>>> import numpy as np
>>> from numpy import linalg as LA
>>> np.set_printoptions(precision=1, suppress=True, linewidth=200)
>>> m1 = np.load("arr.npy")
>>> print(m1)
[[-2.4 -1.6  0.4  2.7]
 [-0.6 -0.9  3.5 -1.6]
 [-2.2 -1.3 -1.8 -2.4]
 [ 2.2 -3.3 -0.4  0.1]]
>>> f = np.array([2, 1, 0])
>>> print(np.convolve(m1[0], f))
[-4.8 -5.6 -0.7  5.9  2.7  0. ]
>>> print(np.polyval(f, m1[0]))
[ 9.3  3.4  0.8 17.7]
>>> print(np.array([np.convolve(row, f, "same") for row in m1]))
[[-5.6 -0.7  5.9  2.7]
 [-2.4  6.1  0.3 -1.6]
 [-4.9 -5.  -6.7 -2.4]
 [-4.4 -4.2 -0.2  0.1]]
>>> K = np.load("x.npy")
>>> print(K)
[[ 0.8 -0.5 -0.4]
 [-0.5 -0.2 -0.8]
 [-0.4 -0.8  0.4]]
>>> print(np.round(K @ K.T, 1) + 0)
[[1. 0. 0.]
 [0. 1. 0.]
 [0. 0. 1.]]
>>> print(round(float(K[:, 2] @ K[:, 1]), 1))
0.0
>>> print(LA.svd(K, compute_uv=False))
[1. 1. 1.]
>>> print(LA.norm(K, axis=0))
[1. 1. 1.]
>>> print(np.round(LA.eigvalsh(K).min(), 1))
-1.0
>>> vec = np.array([4, 4, 3])
>>> print(np.abs(LA.eigvals(K)))
[1. 1. 1.]
>>> print(round(float(LA.det(K)), 1))
-1.0
>>> print([p for p in range(1, 25) if np.allclose(LA.matrix_power(K, p), np.eye(3))])
[2, 4, 6, 8, 10, 12, 14, 16, 18, 20, 22, 24]
>>> print(np.sort(np.abs(np.degrees(np.angle(LA.eigvals(K))))))
[  0.   0. 180.]
>>> print(K.T @ (K @ vec))
[4. 4. 3.]
>>> print(np.allclose(K @ K.T, K.T @ K))
True
>>> print(round(np.abs(LA.eigvals(K)).max(), 1))
1.0
>>> print(np.round(LA.det(K), 1))
-1.0
>>> print(np.allclose(K, K.T))
True
>>> print((K + K.T) / 2)
[[ 0.8 -0.5 -0.4]
 [-0.5 -0.2 -0.8]
 [-0.4 -0.8  0.4]]
>>> print(np.unravel_index(np.abs(K).argmax(), K.shape))
(np.int64(1), np.int64(2))
>>> print(K.sum(axis=0))
[-0.1 -1.5 -0.8]
>>> W0 = np.load("data.npy")
>>> print(W0)
[[0 0 0 1]
 [1 0 0 0]
 [0 0 1 0]
 [0 1 0 0]]
>>> f, r1 = W0[0], W0[1]
>>> print(f @ f)
1
>>> p = (f @ r1) / (f @ f) * f
>>> print(np.outer(f, r1))
[[0 0 0 0]
 [0 0 0 0]
 [0 0 0 0]
 [1 0 0 0]]
>>> print(r1 - p)
[1. 0. 0. 0.]
>>> print(p)
[0. 0. 0. 0.]
>>> print(round(float(LA.norm(f + r1) ** 2 + LA.norm(f - r1) ** 2), 1))
4.0
>>> print((r1 - p) @ f)
0.0
>>> mat = np.array([[30.0, -27.9, -1.2],
...     [4.9, -12.4, -5.1],
...     [7.2, -19.1, -19.3],
...     [-5.1, -7.6, 3.2],
...     [-15.4, 2.0, -2.3],
...     [1.5, -14.5, 0.5],
...     [-4.2, 11.4, 2.6],
...     [-14.3, 9.4, 1.2],
...     [-1.4, 1.9, 7.0],
...     [-4.2, 2.1, 10.2],
...     [-5.8, -2.2, 2.0],
...     [-1.1, -1.1, -1.6]])
>>> proj = mat @ LA.solve(mat.T @ mat, mat.T)
>>> print(proj.round(1) + 0)
[[ 0.7  0.1  0.   0.  -0.3  0.2 -0.1 -0.3  0.   0.   0.   0. ]
 [ 0.1  0.1  0.2  0.1  0.1  0.1 -0.1  0.   0.   0.   0.   0. ]
 [ 0.   0.2  0.7  0.   0.1  0.1 -0.1  0.  -0.2 -0.3  0.   0.1]
 [ 0.   0.1  0.   0.3  0.2  0.3 -0.1  0.1  0.1  0.2  0.2  0. ]
 [-0.3  0.1  0.1  0.2  0.3  0.1 -0.1  0.2  0.   0.   0.1  0. ]
 [ 0.2  0.1  0.1  0.3  0.1  0.3 -0.1  0.   0.1  0.1  0.2  0. ]
 [-0.1 -0.1 -0.1 -0.1 -0.1 -0.1  0.1  0.   0.   0.  -0.1  0. ]
 [-0.3  0.   0.   0.1  0.2  0.   0.   0.1  0.   0.   0.1  0. ]
 [ 0.   0.  -0.2  0.1  0.   0.1  0.   0.   0.1  0.1  0.   0. ]
 [ 0.   0.  -0.3  0.2  0.   0.1  0.   0.   0.1  0.2  0.1  0. ]
 [ 0.   0.   0.   0.2  0.1  0.2 -0.1  0.1  0.   0.1  0.1  0. ]
 [ 0.   0.   0.1  0.   0.   0.   0.   0.   0.   0.   0.   0. ]]
>>> print(np.round(LA.eigvalsh(proj), 1) + 0)
[0. 0. 0. 0. 0. 0. 0. 0. 0. 1. 1. 1.]
>>> print(np.round(np.diag(proj), 1) + 0)
[0.7 0.1 0.7 0.3 0.3 0.3 0.1 0.1 0.1 0.2 0.1 0. ]
>>> print(np.allclose(proj @ proj, proj))
True
>>> print(proj @ mat[:, 1])
[-27.9 -12.4 -19.1  -7.6   2.  -14.5  11.4   9.4   1.9   2.1  -2.2  -1.1]
>>> d = LA.norm(mat[:, None] - mat[None], axis=-1)
>>> print(d[9].round(6).argsort(kind="stable")[:4])
[ 9  8 10  3]
>>> print(d[:5, :5])
[[ 0.  29.8 30.4 40.8 54.4]
 [29.8  0.  15.9 13.9 25. ]
 [30.4 15.9  0.  28.1 35.3]
 [40.8 13.9 28.1  0.  15.1]
 [54.4 25.  35.3 15.1  0. ]]
>>> Xc = (mat - mat.mean(axis=0)) / mat.std(axis=0)
>>> print(Xc.std(axis=0))
[1. 1. 1.]
>>> print(np.argwhere(np.abs(Xc) > 2))
[[0 0]
 [0 1]
 [2 2]]
>>> beta = LA.lstsq(np.delete(Xc, 1, axis=1), Xc[:, 1])[0]
>>> print(np.round(1 - np.var(Xc[:, 1] - np.delete(Xc, 1, axis=1) @ beta), 1))
0.8
>>> print(LA.norm(m1, axis=0))
[4. 4. 4. 4.]
>>> print(np.round(m1[:, 2] @ m1[:, 1], 1))
0.0
>>> C2 = np.cov(mat, rowvar=False)
>>> print(round(np.corrcoef(mat[:, 2], mat[:, 0])[0, 1], 1))
-0.3
>>> print(np.median(mat, axis=0))
[-2.8 -1.7  0.8]
>>> print(mat.std(axis=0))
[11.2 11.3  7. ]
>>> print(np.corrcoef(mat.T))
[[ 1.  -0.8 -0.3]
 [-0.8  1.   0.5]
 [-0.3  0.5  1. ]]
>>> M = np.loadtxt("dump.csv", delimiter=",")
>>> print(M)
[[-3. -3. -3.]
 [-3. -6. -6.]
 [-3. -6. -9.]]
>>> w, evecs = LA.eig(M)
>>> print(np.round(np.prod(w), 1))
-27.0
>>> print(np.sort(LA.eigvals(M @ M)))
[  0.9   3.7 229.4]
>>> print(np.round(M @ evecs[:, 0] - w[0] * evecs[:, 0], 1) + 0)
[0. 0. 0.]
>>> print(np.sort(LA.eigvals(M.T)))
[-15.1  -1.9  -0.9]
>>> rng = np.random.default_rng(190)
>>> labels = rng.permutation(3)
>>> print(labels)
[2 0 1]
>>> B = M[labels][:, labels]
>>> print(np.sort(np.abs(LA.eigvals(B))))
[ 0.9  1.9 15.1]
>>> print(round(float(LA.det(B)), 1), round(LA.det(M[labels]), 1))
-27.0 -27.0
